$ ipython --no-banner

In [1]: import numpy as np

In [2]: import numpy.linalg as la

In [3]: np.set_printoptions(precision=4, suppress=True, linewidth=120, legacy="1.25")

In [4]: rd = lambda a: np.round(a, 4) + 0

In [5]: K = np.load("run3.npy")

In [6]: K
Out[6]: 
array([[ 1,  1, -1, -1, -1, -1,  1,  1],
       [ 1,  1, -1, -1,  1,  1, -1, -1]])

In [7]: t3 = np.stack([K, -3 * K, K[::-1]])

In [8]: print((t3 @ K.T).shape)
(3, 2, 2)

In [9]: print(rd(la.norm(t3, axis=(1, 2))))
[ 4. 12.  4.]

In [10]: la.matrix_rank(t3.reshape(3, -1))
Out[10]: 2

In [11]: t = np.radians(135)

In [12]: R = np.eye(8)

In [13]: R[7, 7] = R[5, 5] = np.cos(t)

In [14]: R[7, 5], R[5, 7] = -np.sin(t), np.sin(t)

In [15]: print(rd(R))
[[ 1.      0.      0.      0.      0.      0.      0.      0.    ]
 [ 0.      1.      0.      0.      0.      0.      0.      0.    ]
 [ 0.      0.      1.      0.      0.      0.      0.      0.    ]
 [ 0.      0.      0.      1.      0.      0.      0.      0.    ]
 [ 0.      0.      0.      0.      1.      0.      0.      0.    ]
 [ 0.      0.      0.      0.      0.     -0.7071  0.      0.7071]
 [ 0.      0.      0.      0.      0.      0.      1.      0.    ]
 [ 0.      0.      0.      0.      0.     -0.7071  0.     -0.7071]]

In [16]: A2 = K @ R.T

In [17]: np.allclose(la.norm(K, axis=1), la.norm(A2, axis=1))
Out[17]: True

In [18]: print(np.allclose(K @ K.T, A2 @ A2.T))
True

In [19]: rd(la.svd(K, compute_uv=False)), rd(la.svd(A2, compute_uv=False))
Out[19]: (array([2.8284, 2.8284]), array([2.8284, 2.8284]))

In [20]: rd(la.det(R)), rd(np.trace(R))
Out[20]: (1.0, 4.5858)

In [21]: r0, v = R[1], R[6]

In [22]: r0 @ v
Out[22]: 0.0

In [23]: p = (r0 @ v) / (r0 @ r0) * r0

In [24]: (v - p) @ r0
Out[24]: 0.0

In [25]: la.matrix_rank(np.outer(r0, v))
Out[25]: 1

In [26]: v - p
Out[26]: array([0., 0., 0., 0., 0., 0., 1., 0.])

In [27]: A2 = K / np.sqrt((K ** 2).mean(axis=1, keepdims=True))

In [28]: K - K.mean(axis=1, keepdims=True)
Out[28]: 
array([[ 1.,  1., -1., -1., -1., -1.,  1.,  1.],
       [ 1.,  1., -1., -1.,  1.,  1., -1., -1.]])

In [29]: la.matrix_rank(A2) == la.matrix_rank(K)
Out[29]: True

In [30]: print(rd(la.norm(A2, axis=1)))
[2.8284 2.8284]

In [31]: r0, v = K[1], K[0]

In [32]: print(r0 @ v)
0

In [33]: p = (r0 @ v) / (r0 @ r0) * r0

In [34]: print(rd(la.norm(r0 + v) ** 2 + la.norm(r0 - v) ** 2))
32.0

In [35]: print(p)
[ 0.  0. -0. -0.  0.  0. -0. -0.]

In [36]: M = np.loadtxt("dump.csv", delimiter=",")

In [37]: M
Out[37]: 
array([[ 3., -1.,  0.,  0.,  0.],
       [-1.,  0., -1.,  0.,  0.],
       [ 0., -1.,  1., -1.,  0.],
       [ 0.,  0., -1.,  1., -1.],
       [ 0.,  0.,  0., -1.,  2.]])

In [38]: t3 = np.stack([M, -2 * M, M[::-1]])

In [39]: print(la.matrix_rank(t3.reshape(3, -1)))
2

In [40]: rd(la.det(t3))
Out[40]: array([-2., 64., -2.])

In [41]: t3.shape
Out[41]: (3, 5, 5)

In [42]: print(la.matrix_rank(t3))
[5 5 5]

In [43]: t3.sum(axis=0)
Out[43]: 
array([[-3.,  1.,  0., -1.,  2.],
       [ 1.,  0.,  0.,  1., -1.],
       [ 0.,  0.,  0.,  0.,  0.],
       [-1.,  0.,  0., -1.,  1.],
       [ 3., -1.,  0.,  1., -2.]])

In [44]: np.einsum("bij,cij->bc", t3, t3)
Out[44]: 
array([[ 23., -46.,   5.],
       [-46.,  92., -10.],
       [  5., -10.,  23.]])

In [45]: evals, vecs = la.eig(M)

In [46]: rd(np.sort(la.eigvals(la.inv(M))))
Out[46]: array([-1.0203,  0.2977,  0.3551,  0.5965,  7.771 ])

In [47]: E = np.load("case4.npy")

In [48]: rd(E)
Out[48]: 
array([[ 0.0686,  0.0797,  0.0955,  0.2125,  0.057 ],
       [ 0.0797,  0.1191,  0.2546,  0.1782,  0.0443],
       [ 0.0955,  0.2546,  0.9108, -0.0756, -0.0395],
       [ 0.2125,  0.1782, -0.0756,  0.8359,  0.2335],
       [ 0.057 ,  0.0443, -0.0395,  0.2335,  0.0656]])

In [49]: rd(la.norm(E, axis=0))
Out[49]: array([0.2618, 0.3451, 0.9544, 0.9143, 0.2561])

In [50]: rd(la.norm(E, 1)), rd(la.norm(E, np.inf))
Out[50]: (1.5357, 1.5357)

In [51]: rd(la.norm(E, "nuc"))
Out[51]: 2.0

In [52]: rd(la.norm(E[4] - E[0]))
Out[52]: 0.1418

In [53]: U, sv, vt = la.svd(E)

In [54]: vecs = vt[:(sv > 1e-8).sum()]

In [55]: rng = np.random.default_rng(88024)

In [56]: x0 = E[0] + 2 * E[2] + rng.integers(2) * np.eye(5)[2]

In [57]: print(rd(x0))
[ 0.2596  0.5889  2.9171  0.0613 -0.0219]

In [58]: la.matrix_rank(np.vstack([E, x0]))
Out[58]: 3

In [59]: print(rd(np.diag(vecs.T @ vecs)))
[0.0686 0.1191 0.9108 0.8359 0.0656]

In [60]: np.allclose(vecs.T @ vecs @ x0, x0)
Out[60]: False

In [61]: U, sv, vt = la.svd(E)

In [62]: print(np.argmax(sv[:-1] / (sv[1:] + 1e-6)) + 1)
2

In [63]: A2 = U[:, :2] @ np.diag(sv[:2]) @ vt[:2]

In [64]: rd(la.norm(E - A2, 2)), rd(sv[2])
Out[64]: (0.0, 0.0)

In [65]: print(la.matrix_rank(E, rtol=0.05))
2

In [66]: la.matrix_rank(A2)
Out[66]: 2

In [67]: rd(np.abs(E - A2).max())
Out[67]: 0.0

In [68]: A2 = np.array([[7, 5, 5], [-5, -8, -6], [-1, 7, 9]])

In [69]: A2[-1] = A2[0]

In [70]: A = A2 + 0.3 * np.eye(3)

In [71]: A
Out[71]: 
array([[ 7.3,  5. ,  5. ],
       [-5. , -7.7, -6. ],
       [ 7. ,  5. ,  5.3]])

In [72]: r0 = np.array([1, -2])

In [73]: print(np.polyval(r0, A[1]))
[-7.  -9.7 -8. ]

In [74]: np.convolve(A[1], r0)
Out[74]: array([-5. ,  2.3,  9.4, 12. ])

In [75]: print(rd(np.correlate(A[1], A[0], "full")))
[ -25.    -63.5  -105.    -86.21  -43.8 ]

In [76]: proj = np.triu(np.array([[3, 3, -2], [3, -1, -2], [2, -1, 0]]), 1) + np.eye(3)

In [77]: A2 = proj @ A @ la.inv(proj)

In [78]: rd(np.poly(A2))
Out[78]: array([  1.   ,  -4.9  , -38.33 ,  11.913])

In [79]: la.matrix_rank(A2)
Out[79]: 3

In [80]: rd(la.det(A2))
Out[80]: -11.913

In [81]: rd(A2)
Out[81]: 
array([[-21.7,  37. ,   7. ],
       [-19. ,  39.3,  24. ],
       [  7. , -16. , -12.7]])

In [82]: proj @ A - A @ proj
Out[82]: 
array([[-29., -55.,  -4.],
       [-14.,   5., -36.],
       [  0., -21.,  24.]])

In [83]: A2 = la.inv(A)

In [84]: rd(la.slogdet(A)[0])
Out[84]: -1.0

In [85]: rd(la.inv(A2))
Out[85]: 
array([[ 7.3,  5. ,  5. ],
       [-5. , -7.7, -6. ],
       [ 7. ,  5. ,  5.3]])

In [86]: rd(la.det(A) * la.det(A2))
Out[86]: 1.0

In [87]: rd(A @ A2)
Out[87]: 
array([[1., 0., 0.],
       [0., 1., 0.],
       [0., 0., 1.]])

In [88]: rd(la.det(A) * A2)
Out[88]: 
array([[-10.81,  -1.5 ,   8.5 ],
       [-15.5 ,   3.69,  18.8 ],
       [ 28.9 ,  -1.5 , -31.21]])

In [89]: np.allclose(A, A.T)
Out[89]: False

In [90]: rd(np.sort(np.abs(la.eigvals(A))))
Out[90]: array([0.3   , 4.4082, 9.0082])

In [91]: rd(np.trace(A))
Out[91]: 4.9

In [92]: (A + A.T) / 2
Out[92]: 
array([[ 7.3,  0. ,  6. ],
       [ 0. , -7.7, -0.5],
       [ 6. , -0.5,  5.3]])

In [93]: rd(A @ A)
Out[93]: 
array([[ 63.29,  23.  ,  33.  ],
       [-40.  ,   4.29, -10.6 ],
       [ 63.2 ,  23.  ,  33.09]])

In [94]: print((A - A.T) / 2)
[[ 0.   5.  -1. ]
 [-5.   0.  -5.5]
 [ 1.   5.5  0. ]]

In [95]: print(rd(np.abs(la.eigvals(A)).max()))
9.0082

In [96]: rd(la.det(A))
Out[96]: -11.913

In [97]: rd(la.matrix_power(A, 4))
Out[97]: 
array([[ 5171.2241,  2313.34  ,  2936.74  ],
       [-3373.12  , -1145.3959, -1716.228 ],
       [ 5171.216 ,  2313.34  ,  2936.7481]])

In [98]: W = np.array([[-1, 1, 1], [-1, 0, -3], [-1, 0, 0]])

In [99]: coef = np.array([-3, 2, 1])

In [100]: act = np.maximum(A @ W + coef, 0)

In [101]: la.matrix_rank(act)
Out[101]: 2

In [102]: act
Out[102]: 
array([[ 0. ,  9.3,  0. ],
       [15.7,  0. , 19.1],
       [ 0. ,  9. ,  0. ]])

In [103]: basis = np.array([[1, -1], [-1, -1], [1, -3]])

In [104]: (act @ basis).round(6).argmax(axis=1)
Out[104]: array([0, 0, 0])

In [105]: act @ basis
Out[105]: 
array([[ -9.3,  -9.3],
       [ 34.8, -73. ],
       [ -9. ,  -9. ]])

In [106]: data = np.load("m.npy")

In [107]: rd(data)
Out[107]: 
array([[-0.6325, -0.3146,  0.5449,  0.4177, -0.1722],
       [ 0.0351, -0.8472, -0.1746, -0.4486, -0.222 ],
       [-0.7027,  0.0552, -0.6328, -0.0679,  0.3131],
       [-0.0703, -0.0442,  0.4862, -0.4728,  0.7302],
       [ 0.3162, -0.4222, -0.1891,  0.6294,  0.5384]])

In [108]: rd(la.pinv(data))
Out[108]: 
array([[-0.6325,  0.0351, -0.7027, -0.0703,  0.3162],
       [-0.3146, -0.8472,  0.0552, -0.0442, -0.4222],
       [ 0.5449, -0.1746, -0.6328,  0.4862, -0.1891],
       [ 0.4177, -0.4486, -0.0679, -0.4728,  0.6294],
       [-0.1722, -0.222 ,  0.3131,  0.7302,  0.5384]])

In [109]: rd(data @ data.T)
Out[109]: 
array([[1., 0., 0., 0., 0.],
       [0., 1., 0., 0., 0.],
       [0., 0., 1., 0., 0.],
       [0., 0., 0., 1., 0.],
       [0., 0., 0., 0., 1.]])

In [110]: rd(data[:, 4] @ data[:, 1])
Out[110]: 0.0
